$ python -q
>>> import numpy as np
>>> np.set_printoptions(precision=2, suppress=True, linewidth=140)
>>> feats = np.load("w.npy")
>>> feats
array([[-5.63,  3.85, -3.87,  0.57],
       [ 3.79, -0.06,  4.09, -0.42],
       [-3.21, -2.13,  1.54,  4.26],
       [ 3.65, -3.78,  0.24, -1.94],
       [-0.53, -1.24,  1.23, -3.8 ],
       [ 1.24,  7.37, -2.22,  3.65],
       [ 3.64, -3.16,  1.15, -1.15],
       [-1.48, -0.97,  1.86, -4.84],
       [-3.21,  2.23,  1.66,  0.04],
       [ 6.  ,  0.67, -1.87,  4.75],
       [-1.88, -2.23, -0.57, -1.78],
       [ 2.72, -4.5 , -1.77,  0.79],
       [ 2.16, -0.35, -5.65, -6.01],
       [ 1.99, -5.43,  0.19,  4.67],
       [-1.68,  3.77, -1.62,  0.82],
       [-0.03, -1.75, -2.47, -3.58],
       [-1.71, -1.81, -0.63,  2.04]])
>>> ang = np.radians(94)
>>> R = np.eye(4)
>>> R[1, 1] = R[3, 3] = np.cos(ang)
>>> R[1, 3], R[3, 1] = -np.sin(ang), np.sin(ang)
>>> R
array([[ 1.  ,  0.  ,  0.  ,  0.  ],
       [ 0.  , -0.07,  0.  , -1.  ],
       [ 0.  ,  0.  ,  1.  ,  0.  ],
       [ 0.  ,  1.  ,  0.  , -0.07]])
>>> Y = feats @ R.T
>>> np.linalg.svd(feats, compute_uv=False), np.linalg.svd(Y, compute_uv=False)
(array([15.31, 13.5 , 10.93,  8.76]), array([15.31, 13.5 , 10.93,  8.76]))
>>> np.allclose(np.linalg.norm(feats, axis=1), np.linalg.norm(Y, axis=1))
True
>>> np.abs(Y - feats).max(axis=0)
array([ 0.  , 11.53,  0.  , 10.41])
>>> P = feats @ np.linalg.solve(feats.T @ feats, feats.T)
>>> print(np.allclose(P @ P, P))
True
>>> np.round(np.trace(P), 2)
np.float64(4.0)
>>> np.linalg.matrix_rank(np.eye(17) - P)
np.int64(13)
>>> Q, R = np.linalg.qr(feats)
>>> R
array([[ 12.59,  -4.37,   0.24,   0.74],
       [  0.  , -12.73,   2.33,  -2.34],
       [  0.  ,   0.  ,  -9.52,  -1.7 ],
       [  0.  ,   0.  ,   0.  ,  12.96]])
>>> np.trace(Q @ Q.T)
np.float64(4.0)
>>> Q @ R
array([[-5.63,  3.85, -3.87,  0.57],
       [ 3.79, -0.06,  4.09, -0.42],
       [-3.21, -2.13,  1.54,  4.26],
       [ 3.65, -3.78,  0.24, -1.94],
       [-0.53, -1.24,  1.23, -3.8 ],
       [ 1.24,  7.37, -2.22,  3.65],
       [ 3.64, -3.16,  1.15, -1.15],
       [-1.48, -0.97,  1.86, -4.84],
       [-3.21,  2.23,  1.66,  0.04],
       [ 6.  ,  0.67, -1.87,  4.75],
       [-1.88, -2.23, -0.57, -1.78],
       [ 2.72, -4.5 , -1.77,  0.79],
       [ 2.16, -0.35, -5.65, -6.01],
       [ 1.99, -5.43,  0.19,  4.67],
       [-1.68,  3.77, -1.62,  0.82],
       [-0.03, -1.75, -2.47, -3.58],
       [-1.71, -1.81, -0.63,  2.04]])
>>> np.abs(np.diag(R))
array([12.59, 12.73,  9.52, 12.96])
